$ python3 -q
>>> import numpy as np
>>> np.set_printoptions(precision=2, suppress=True, linewidth=160, legacy="1.25")
>>> B = np.array([[3, -3, 3, -3, 0, 0, 0, -2, -3, 3, -2],
...     [2, -3, -2, -3, 2, 1, 2, 3, -1, 2, -1],
...     [-1, 2, 0, -1, 0, 0, -3, -2, 0, 2, 0],
...     [3, 3, 0, -1, 3, -2, 3, 2, 1, 0, -1],
...     [-1, -1, -2, 2, 3, 2, 0, 1, -2, -2, 3],
...     [-2, 3, 3, 1, -1, 0, 1, 0, -3, -3, -2],
...     [0, -3, 1, -2, -3, 1, -1, 1, 0, -3, -2],
...     [-3, 1, 0, -2, 1, -1, -3, 2, -3, 1, 3],
...     [0, 2, -3, 0, 0, 3, -1, -2, 3, 0, 2],
...     [-1, -1, 1, -2, -1, 3, 1, -1, 0, -3, 2],
...     [2, -3, -3, -1, 0, 1, -1, -1, 0, -1, -2]])
>>> arr = np.tril(B)
>>> arr
array([[ 3,  0,  0,  0,  0,  0,  0,  0,  0,  0,  0],
       [ 2, -3,  0,  0,  0,  0,  0,  0,  0,  0,  0],
       [-1,  2,  0,  0,  0,  0,  0,  0,  0,  0,  0],
       [ 3,  3,  0, -1,  0,  0,  0,  0,  0,  0,  0],
       [-1, -1, -2,  2,  3,  0,  0,  0,  0,  0,  0],
       [-2,  3,  3,  1, -1,  0,  0,  0,  0,  0,  0],
       [ 0, -3,  1, -2, -3,  1, -1,  0,  0,  0,  0],
       [-3,  1,  0, -2,  1, -1, -3,  2,  0,  0,  0],
       [ 0,  2, -3,  0,  0,  3, -1, -2,  3,  0,  0],
       [-1, -1,  1, -2, -1,  3,  1, -1,  0, -3,  0],
       [ 2, -3, -3, -1,  0,  1, -1, -1,  0, -1, -2]])
>>> np.linalg.cond(arr) > 100
True
>>> np.linalg.matrix_rank(arr, rtol=0.1)
8
>>> r0 = np.array([1, 0])
>>> np.convolve(arr[2], r0)
array([-1,  2,  0,  0,  0,  0,  0,  0,  0,  0,  0,  0])
>>> print(np.polyval(r0, arr[2]))
[-1  2  0  0  0  0  0  0  0  0  0]
>>> np.prod(np.diag(arr)), round(float(np.linalg.det(arr)), 2)
(0, 0.0)
>>> arr @ arr
array([[  9,   0,   0,   0,   0,   0,   0,   0,   0,   0,   0],
       [  0,   9,   0,   0,   0,   0,   0,   0,   0,   0,   0],
       [  1,  -6,   0,   0,   0,   0,   0,   0,   0,   0,   0],
       [ 12, -12,   0,   1,   0,   0,   0,   0,   0,   0,   0],
       [  0,   2,  -6,   4,   9,   0,   0,   0,   0,   0,   0],
       [  1,   1,   2,  -3,  -3,   0,   0,   0,   0,   0,   0],
       [-12,  14,   8,  -1,  -7,  -1,   1,   0,   0,   0,   0],
       [-18,  -2,  -8,   5,  15,  -5,  -3,   4,   0,   0,   0],
       [  7,   4,  -1,   9,  -2,  10,   4, -10,   9,   0,   0],
       [-11,   8,   9,   9,  -7,  -7,  -1,   1,   0,   9,   0],
       [ -2,  12,   7,  10,   2,  -5,   5,   1,   0,   5,   4]])
>>> np.sort(np.linalg.eigvals(arr))
array([-3., -3., -2., -1., -1.,  0.,  0.,  2.,  3.,  3.,  3.])
>>> rng = np.random.default_rng(21683)
>>> idx = rng.permutation(11)
>>> print(idx)
[ 8 10  1  2  6  4  9  3  7  5  0]
>>> B = arr[idx][:, idx]
>>> print(np.diag(B))
[ 3 -2 -3  0 -1  3 -3 -1  2  0  3]
>>> print(B)
[[ 3  0  2 -3 -1  0  0  0 -2  3  0]
 [ 0 -2 -3 -3 -1  0 -1 -1 -1  1  2]
 [ 0  0 -3  0  0  0  0  0  0  0  2]
 [ 0  0  2  0  0  0  0  0  0  0 -1]
 [ 0  0 -3  1 -1 -3  0 -2  0  1  0]
 [ 0  0 -1 -2  0  3  0  2  0  0 -1]
 [ 0  0 -1  1  1 -1 -3 -2 -1  3 -1]
 [ 0  0  3  0  0  0  0 -1  0  0  3]
 [ 0  0  1  0 -3  1  0 -2  2 -1 -3]
 [ 0  0  3  3  0 -1  0  1  0  0 -2]
 [ 0  0  0  0  0  0  0  0  0  0  3]]
>>> E = np.load("arr.npy")
>>> E
array([[-12.35,   3.37,  -7.96,  -1.36,   5.22,  -7.21,  -0.35,  10.09,   2.38,  -7.61,  -4.54],
       [-12.49,  10.25,   0.57,  10.12,   1.3 , -14.91,  -0.49,  10.57,  14.2 , -12.36,   2.82],
       [ -6.51,   2.82,  -5.73,   2.81,   7.72,  -8.05,   5.49,   7.87,  10.17,  -6.5 ,  -7.31],
       [ -1.33,   1.2 ,  -5.16,   4.62,  10.58,  -7.52,  10.67,   5.82,  15.11,  -4.74, -10.97],
       [ -8.06,   2.04,  -7.48,   0.14,   7.58,  -6.78,   3.94,   8.4 ,   6.48,  -6.16,  -7.56],
       [  1.24,   1.77,  -3.16,   7.83,  11.22,  -8.8 ,  13.24,   4.89,  19.97,  -4.81, -11.33],
       [ -5.27,  -3.08, -12.48,  -6.05,  11.51,  -1.72,   6.73,   7.03,   1.71,  -2.29, -14.04],
       [ -5.11,   2.97,  -4.84,   4.29,   8.16,  -8.56,   6.89,   7.35,  12.53,  -6.43,  -7.68],
       [-10.88,   6.04,  -3.89,   4.42,   4.28, -10.57,   1.12,   9.71,   9.25,  -9.26,  -2.26],
       [ -3.66,   1.95,  -5.39,   3.84,   9.28,  -7.78,   8.34,   6.75,  12.93,  -5.55,  -9.3 ],
       [ -7.44,  -1.65, -11.78,  -5.55,   9.89,  -2.78,   4.56,   7.94,   0.95,  -3.54, -11.72],
       [  3.07,  -5.38, -11.19,  -2.64,  15.93,  -1.22,  15.07,   3.76,  10.19,   0.33, -19.62],
       [-10.54,   3.62,  -6.75,   0.63,   5.76,  -7.93,   1.46,   9.43,   5.52,  -7.55,  -4.96],
       [ -6.77,  -1.15, -10.82,  -4.11,   9.86,  -3.52,   5.23,   7.72,   2.84,  -3.81, -11.43],
       [ -5.19,  -0.23,  -8.89,  -1.19,   9.93,  -4.94,   6.81,   7.18,   6.8 ,  -4.24, -11.05],
       [ -1.62,  -1.02,  -8.08,   0.61,  11.72,  -4.95,  10.38,   5.79,  10.79,  -3.25, -13.23],
       [-14.68,   1.6 , -11.35,  -6.4 ,   5.35,  -4.62,  -2.68,  10.86,  -4.23,  -6.68,  -5.55],
       [-11.15,   7.37,  -2.36,   6.43,   3.42, -12.  ,   0.85,   9.89,  11.17, -10.21,  -0.74],
       [-10.13,   3.73,  -6.41,   1.18,   5.85,  -8.16,   1.87,   9.28,   6.33,  -7.58,  -4.99],
       [ -7.6 ,   4.07,  -4.71,   3.97,   6.61,  -9.18,   4.4 ,   8.36,  10.72,  -7.5 ,  -5.57],
       [-13.  ,   7.02,  -3.72,   4.23,   2.93, -11.15,  -1.  ,  10.56,   7.79, -10.2 ,  -0.41],
       [ -4.92,   3.57,  -4.  ,   5.46,   7.9 ,  -9.28,   7.08,   7.32,  13.86,  -6.82,  -7.11]])
>>> # rows and columns are dependent
>>> rank = np.linalg.matrix_rank(E)
>>> rank
3
>>> null = np.linalg.svd(E)[2][rank:].T
>>> null.shape
(11, 8)
>>> [int(np.linalg.matrix_rank(E[:, :j + 1])) for j in range(11)]
[1, 2, 3, 3, 3, 3, 3, 3, 3, 3, 3]
>>> [int(np.linalg.matrix_rank(E[:i])) for i in range(1, len(E) + 1)]
[1, 2, 3, 3, 3, 3, 3, 3, 3, 3, 3, 3, 3, 3, 3, 3, 3, 3, 3, 3, 3, 3]
